$ python -q
>>> import numpy as np
>>> import numpy.linalg as la
>>> np.set_printoptions(precision=2, suppress=True, linewidth=100)
>>> feats = np.load("x.npy")
>>> feats
array([[2, 1, 1, 0, 3],
       [1, 2, 1, 1, 0],
       [1, 1, 2, 1, 1],
       [0, 1, 1, 2, 1],
       [3, 0, 1, 1, 2]])
>>> # equal to its transpose
>>> la.eigvals(feats)
array([ 6.25, -1.41,  2.85,  1.41,  0.9 ])
>>> np.einsum("ij,ji->", feats, feats)
np.int64(52)
>>> np.kron(np.eye(2, dtype=int), feats)
array([[2, 1, 1, 0, 3, 0, 0, 0, 0, 0],
       [1, 2, 1, 1, 0, 0, 0, 0, 0, 0],
       [1, 1, 2, 1, 1, 0, 0, 0, 0, 0],
       [0, 1, 1, 2, 1, 0, 0, 0, 0, 0],
       [3, 0, 1, 1, 2, 0, 0, 0, 0, 0],
       [0, 0, 0, 0, 0, 2, 1, 1, 0, 3],
       [0, 0, 0, 0, 0, 1, 2, 1, 1, 0],
       [0, 0, 0, 0, 0, 1, 1, 2, 1, 1],
       [0, 0, 0, 0, 0, 0, 1, 1, 2, 1],
       [0, 0, 0, 0, 0, 3, 0, 1, 1, 2]])
>>> print(round(float(la.det(2 * feats)), 2), round(float(la.det(feats)), 2))
-1024.0 -32.0
>>> np.einsum("ii->", feats)
np.int64(10)
>>> round(float(la.det(feats.T)), 2)
-32.0
>>> ev, vecs = la.eigh(feats)
>>> x0 = np.array([1, -2, 2, 4, 4])
>>> vecs * np.maximum(ev, 0) @ vecs.T
array([[2.6 , 0.75, 1.  , 0.25, 2.4 ],
       [0.75, 2.1 , 1.  , 0.9 , 0.25],
       [1.  , 1.  , 2.  , 1.  , 1.  ],
       [0.25, 0.9 , 1.  , 2.1 , 0.75],
       [2.4 , 0.25, 1.  , 0.75, 2.6 ]])
>>> np.abs(feats).sum(axis=1).max(), round(float(np.abs(ev).max()), 2)
(np.int64(7), 6.25)
>>> vecs * np.abs(ev) @ vecs.T
array([[3.21, 0.5 , 1.  , 0.5 , 1.79],
       [0.5 , 2.21, 1.  , 0.79, 0.5 ],
       [1.  , 1.  , 2.  , 1.  , 1.  ],
       [0.5 , 0.79, 1.  , 2.21, 0.5 ],
       [1.79, 0.5 , 1.  , 0.5 , 3.21]])
>>> np.round(x0 @ feats @ x0 / (x0 @ x0), 2), round(ev[0], 2), np.round(ev[-1], 2)
(np.float64(3.56), np.float64(-1.41), np.float64(6.25))
>>> F = np.loadtxt("arr.csv", delimiter=",")
>>> F.round(2) + 0
array([[-7.2 , -4.65, -4.72, -5.6 ,  1.03,  2.55, -8.15],
       [-4.3 , -2.52, -3.26, -2.97,  1.19,  1.78, -4.75],
       [-2.76, -1.48, -2.44, -1.63,  1.11,  1.28, -2.91],
       [-1.33, -0.62, -1.58, -0.49,  0.82,  0.71, -1.2 ],
       [-0.75, -0.34, -1.13, -0.11,  0.56,  0.41, -0.52],
       [-0.65, -0.3 , -1.04, -0.06,  0.49,  0.35, -0.41],
       [-0.41, -0.22, -0.76,  0.03,  0.29,  0.19, -0.16],
       [-0.34, -0.2 , -0.66,  0.04,  0.23,  0.14, -0.1 ],
       [-0.23, -0.16, -0.48,  0.03,  0.12,  0.07, -0.04],
       [-0.02, -0.02, -0.05,  0.  ,  0.  ,  0.  ,  0.  ],
       [ 0.37,  0.44,  0.62,  0.11,  0.16,  0.07,  0.04],
       [ 0.62,  0.76,  0.94,  0.25,  0.33,  0.14,  0.11],
       [ 3.19,  4.  ,  3.36,  2.29,  2.37,  0.81,  1.47],
       [ 9.33, 11.38,  7.83,  7.9 ,  7.02,  2.05,  5.85],
       [ 9.81, 11.94,  8.16,  8.35,  7.37,  2.13,  6.22],
       [ 9.94, 12.1 ,  8.25,  8.47,  7.47,  2.15,  6.32],
       [14.88, 17.84, 11.5 , 13.16, 11.02,  2.96, 10.2 ],
       [15.06, 18.05, 11.62, 13.33, 11.15,  2.99, 10.34],
       [18.16, 21.62, 13.6 , 16.3 , 13.34,  3.46, 12.85]])
>>> Xc = F - F.mean(axis=0)
>>> left, sv, VT = la.svd(Xc, full_matrices=False)
>>> np.searchsorted(np.cumsum(sv ** 2) / (sv ** 2).sum(), 0.9) + 1
np.int64(1)
>>> np.round(sv ** 2 / (sv ** 2).sum(), 2) + 0
array([0.98, 0.01, 0.  , 0.  , 0.  , 0.  , 0.  ])
>>> la.matrix_rank(Xc)
np.int64(3)
>>> round((sv ** 2).sum() ** 2 / (sv ** 4).sum(), 2)
np.float64(1.03)
>>> np.round(Xc.mean(axis=0), 2) + 0
array([0., 0., 0., 0., 0., 0., 0.])
>>> left, sv, VT = la.svd(F)
>>> np.argmax(sv[:-1] / (sv[1:] + 1e-6)) + 1
np.int64(3)
>>> sv.round(2) + 0
array([73.66, 10.52,  2.85,  0.  ,  0.  ,  0.  ,  0.  ])
>>> B = left[:, :3] @ np.diag(sv[:3]) @ VT[:3]
>>> print(round(la.norm(F - B, 2), 2), round(float(sv[3]), 2))
0.0 0.0
>>> B.round(2) + 0
array([[-7.2 , -4.65, -4.72, -5.6 ,  1.03,  2.55, -8.15],
       [-4.3 , -2.52, -3.26, -2.97,  1.19,  1.78, -4.75],
       [-2.76, -1.48, -2.44, -1.63,  1.11,  1.28, -2.91],
       [-1.33, -0.62, -1.58, -0.49,  0.82,  0.71, -1.2 ],
       [-0.75, -0.34, -1.13, -0.11,  0.56,  0.41, -0.52],
       [-0.65, -0.3 , -1.04, -0.06,  0.49,  0.35, -0.41],
       [-0.41, -0.22, -0.76,  0.03,  0.29,  0.19, -0.16],
       [-0.34, -0.2 , -0.66,  0.04,  0.23,  0.14, -0.1 ],
       [-0.23, -0.16, -0.48,  0.03,  0.12,  0.07, -0.04],
       [-0.02, -0.02, -0.05,  0.  ,  0.  ,  0.  ,  0.  ],
       [ 0.37,  0.44,  0.62,  0.11,  0.16,  0.07,  0.04],
       [ 0.62,  0.76,  0.94,  0.25,  0.33,  0.14,  0.11],
       [ 3.19,  4.  ,  3.36,  2.29,  2.37,  0.81,  1.47],
       [ 9.33, 11.38,  7.83,  7.9 ,  7.02,  2.05,  5.85],
       [ 9.81, 11.94,  8.16,  8.35,  7.37,  2.13,  6.22],
       [ 9.94, 12.1 ,  8.25,  8.47,  7.47,  2.15,  6.32],
       [14.88, 17.84, 11.5 , 13.16, 11.02,  2.96, 10.2 ],
       [15.06, 18.05, 11.62, 13.33, 11.15,  2.99, 10.34],
       [18.16, 21.62, 13.6 , 16.3 , 13.34,  3.46, 12.85]])
>>> np.round(la.norm(F - B) / la.norm(F), 2)
np.float64(0.0)
>>> round(float(np.abs(F - B).max()), 2)
0.0
>>> round(float(np.trace(la.pinv(B) @ B)), 2)
3.0
>>> np.round(B @ la.pinv(B) @ B, 2) + 0
array([[-7.2 , -4.65, -4.72, -5.6 ,  1.03,  2.55, -8.15],
       [-4.3 , -2.52, -3.26, -2.97,  1.19,  1.78, -4.75],
       [-2.76, -1.48, -2.44, -1.63,  1.11,  1.28, -2.91],
       [-1.33, -0.62, -1.58, -0.49,  0.82,  0.71, -1.2 ],
       [-0.75, -0.34, -1.13, -0.11,  0.56,  0.41, -0.52],
       [-0.65, -0.3 , -1.04, -0.06,  0.49,  0.35, -0.41],
       [-0.41, -0.22, -0.76,  0.03,  0.29,  0.19, -0.16],
       [-0.34, -0.2 , -0.66,  0.04,  0.23,  0.14, -0.1 ],
       [-0.23, -0.16, -0.48,  0.03,  0.12,  0.07, -0.04],
       [-0.02, -0.02, -0.05,  0.  ,  0.  ,  0.  ,  0.  ],
       [ 0.37,  0.44,  0.62,  0.11,  0.16,  0.07,  0.04],
       [ 0.62,  0.76,  0.94,  0.25,  0.33,  0.14,  0.11],
       [ 3.19,  4.  ,  3.36,  2.29,  2.37,  0.81,  1.47],
       [ 9.33, 11.38,  7.83,  7.9 ,  7.02,  2.05,  5.85],
       [ 9.81, 11.94,  8.16,  8.35,  7.37,  2.13,  6.22],
       [ 9.94, 12.1 ,  8.25,  8.47,  7.47,  2.15,  6.32],
       [14.88, 17.84, 11.5 , 13.16, 11.02,  2.96, 10.2 ],
       [15.06, 18.05, 11.62, 13.33, 11.15,  2.99, 10.34],
       [18.16, 21.62, 13.6 , 16.3 , 13.34,  3.46, 12.85]])
>>> print(np.abs(np.diag(la.qr(B)[1])) > 1e-9)
[ True  True  True False False False False]
>>> la.lstsq(B[:-1].T, B[-1])[2]
np.int32(3)
>>> left, sv, VT = la.svd(F)
>>> vecs = VT[:(sv > 1e-8).sum()]
>>> rng = np.random.default_rng(527210)
>>> x0 = F[13] + -2 * F[1] + rng.integers(2) * np.eye(7)[1]
>>> x0
array([17.93, 17.42, 14.36, 13.83,  4.65, -1.51, 15.35])
>>> np.allclose(vecs.T @ vecs @ x0, x0)
False
>>> np.round(la.norm(x0 - vecs.T @ vecs @ x0), 2)
np.float64(0.81)
>>> C = F[[17, 15]].astype(float)
>>> for _ in range(7):
...     lab = la.norm(F[:, None] - C, axis=-1).argmin(axis=1)
...     C = np.array([F[lab == j].mean(axis=0) for j in range(2)])
... 
>>> print(lab)
[1 1 1 1 1 1 1 1 1 1 1 1 1 0 0 0 0 0 0]
>>> print(C[1] - C[0])
[-13.93 -15.9  -11.02 -11.88  -8.89  -1.97  -9.91]
>>> K = np.load("test15.npy")
>>> K
array([[0, 0, 0, 0, 0, 0, 0],
       [0, 1, 0, 0, 0, 0, 0],
       [0, 0, 4, 0, 0, 0, 0],
       [0, 0, 0, 2, 0, 0, 0],
       [0, 0, 0, 0, 0, 0, 0],
       [0, 0, 0, 0, 3, 0, 0],
       [0, 0, 0, 0, 0, 2, 0]])
>>> print(la.matrix_rank(K, rtol=0.1))
5
>>> np.argsort(-la.norm(K, axis=0).round(6), kind="stable")[:3]
array([2, 4, 3])
>>> [round(float(x), 2) for x in la.svd(K, compute_uv=False)[:3]]
[4.0, 3.0, 2.0]
>>> T = np.stack([K, -1 * K, K[::-1]])
>>> T.shape
(3, 7, 7)
>>> la.matrix_rank(T)
array([5, 5, 5])
>>> np.einsum("bij,cij->bc", T, T)
array([[ 34, -34,   4],
       [-34,  34,  -4],
       [  4,  -4,  34]])
>>> print((T @ K.T).shape)
(3, 7, 7)
>>> la.matrix_rank(T.reshape(3, -1))
np.int64(2)
>>> left, sv, VT = la.svd(K)
>>> vecs = VT[:(sv > 1e-8).sum()]
>>> x0 = K[5] + -3 * K[4] + rng.integers(2) * np.eye(7)[2]
>>> print(x0)
[0. 0. 1. 0. 3. 0. 0.]
>>> la.matrix_rank(np.vstack([K, x0]))
np.int64(5)
>>> np.allclose(vecs.T @ vecs @ x0, x0)
True
>>> round(float(la.norm(x0 - vecs.T @ vecs @ x0)), 2)
0.0
>>> B = feats / la.norm(feats, axis=1, keepdims=True)
>>> G = B @ B.T
>>> print((G - 2 * np.eye(5)).round(6).argmax(axis=1))
[4 2 1 2 0]
>>> round(float(la.det(K)), 2)
0.0
>>> (K + K.T) / 2
array([[0. , 0. , 0. , 0. , 0. , 0. , 0. ],
       [0. , 1. , 0. , 0. , 0. , 0. , 0. ],
       [0. , 0. , 4. , 0. , 0. , 0. , 0. ],
       [0. , 0. , 0. , 2. , 0. , 0. , 0. ],
       [0. , 0. , 0. , 0. , 0. , 1.5, 0. ],
       [0. , 0. , 0. , 0. , 1.5, 0. , 1. ],
       [0. , 0. , 0. , 0. , 0. , 1. , 0. ]])
>>> K @ K
array([[ 0,  0,  0,  0,  0,  0,  0],
       [ 0,  1,  0,  0,  0,  0,  0],
       [ 0,  0, 16,  0,  0,  0,  0],
       [ 0,  0,  0,  4,  0,  0,  0],
       [ 0,  0,  0,  0,  0,  0,  0],
       [ 0,  0,  0,  0,  0,  0,  0],
       [ 0,  0,  0,  0,  6,  0,  0]])
>>> np.allclose(K @ K.T, K.T @ K)
False
>>> print(np.allclose(K, K.T))
False
>>> J = np.array([[-3.0, 1.0, 0.0, 0.0, 0.0],
...     [3.0, -3.0, 0.0, 0.0, 0.0],
...     [0.0, 0.0, 4.0, 8.0, 0.0],
...     [0.0, 0.0, -7.0, 2.0, 2.0],
...     [0.0, 0.0, 9.0, -9.0, 9.0]])
>>> J
array([[-3.,  1.,  0.,  0.,  0.],
       [ 3., -3.,  0.,  0.,  0.],
       [ 0.,  0.,  4.,  8.,  0.],
       [ 0.,  0., -7.,  2.,  2.],
       [ 0.,  0.,  9., -9.,  9.]])
>>> # splits into 2 blocks
>>> th = np.radians(45)
>>> r_ = np.eye(5)
>>> r_[3, 3] = r_[4, 4] = np.cos(th)
>>> r_[3, 4], r_[4, 3] = -np.sin(th), np.sin(th)
>>> r_
array([[ 1.  ,  0.  ,  0.  ,  0.  ,  0.  ],
       [ 0.  ,  1.  ,  0.  ,  0.  ,  0.  ],
       [ 0.  ,  0.  ,  1.  ,  0.  ,  0.  ],
       [ 0.  ,  0.  ,  0.  ,  0.71, -0.71],
       [ 0.  ,  0.  ,  0.  ,  0.71,  0.71]])
>>> B = J @ r_.T
>>> B.round(2) + 0
array([[ -3.  ,   1.  ,   0.  ,   0.  ,   0.  ],
       [  3.  ,  -3.  ,   0.  ,   0.  ,   0.  ],
       [  0.  ,   0.  ,   4.  ,   5.66,   5.66],
       [  0.  ,   0.  ,  -7.  ,   0.  ,   2.83],
       [  0.  ,   0.  ,   9.  , -12.73,   0.  ]])
>>> la.svd(J, compute_uv=False), la.svd(B, compute_uv=False)
(array([16.35,  9.21,  5.26,  5.16,  1.16]), array([16.35,  9.21,  5.26,  5.16,  1.16]))
>>> P = np.triu(np.array([[4, 5, 0, 5, 3],
...     [4, 2, 3, 2, 0],
...     [3, 5, 1, 3, 2],
...     [4, 1, 1, 0, 3],
...     [4, 5, 0, 0, 3]]), 1) + np.eye(5)
>>> B = P @ J @ la.inv(P)
>>> la.matrix_rank(B)
np.int64(5)
>>> P @ J - J @ P
array([[ 15.,   0., -11.,  -4.,  46.],
       [  0., -15.,   7.,  19.,  -5.],
       [  0.,   0.,  -3., -24.,  -8.],
       [  0.,   0.,  27.,  -6.,  35.],
       [  0.,   0.,   0., -27.,   9.]])
>>> np.trace(B), np.trace(J)
(np.float64(9.0), np.float64(9.0))
>>> print(np.round(la.det(B), 2))
4752.0
